In [1]: import numpy as np

In [2]: import numpy.linalg as la

In [3]: np.set_printoptions(precision=1, suppress=True, linewidth=120)

In [4]: feats = 4 * np.eye(4) + np.ones((4, 4))

In [5]: feats
Out[5]: 
array([[5., 1., 1., 1.],
       [1., 5., 1., 1.],
       [1., 1., 5., 1.],
       [1., 1., 1., 5.]])

In [6]: # symmetric, so the eigenvalues are real

In [7]: rng = np.random.default_rng(1942)

In [8]: idx = rng.permutation(4)

In [9]: idx
Out[9]: array([0, 2, 3, 1])

In [10]: B = feats[idx][:, idx]

In [11]: B
Out[11]: 
array([[5., 1., 1., 1.],
       [1., 5., 1., 1.],
       [1., 1., 5., 1.],
       [1., 1., 1., 5.]])

In [12]: round(la.det(B), 1), round(la.det(feats[idx]), 1)
Out[12]: (np.float64(512.0), np.float64(512.0))

In [13]: np.trace(B)
Out[13]: np.float64(20.0)

In [14]: np.diag(B)
Out[14]: array([5., 5., 5., 5.])

In [15]: np.allclose(B, feats)
Out[15]: True

In [16]: vec = np.array([2, 2, 3, 1])

In [17]: (feats * vec).sum(axis=1)
Out[17]: array([16., 16., 20., 12.])

In [18]: la.norm(feats @ vec) <= la.norm(feats, 2) * la.norm(vec) + 1e-9
Out[18]: np.True_

In [19]: (feats @ vec).argmax()
Out[19]: np.int64(2)

In [20]: feats @ np.eye(4)[3]
Out[20]: array([1., 1., 1., 5.])

In [21]: feats @ (2 * vec)
Out[21]: array([32., 32., 40., 24.])

In [22]: w, vecs = la.eig(feats)

In [23]: np.round(feats @ vecs[:, 0] - w[0] * vecs[:, 0], 1) + 0
Out[23]: array([0., 0., 0., 0.])

In [24]: np.sort(la.eigvals(la.inv(feats)))
Out[24]: array([0.1, 0.2, 0.2, 0.2])
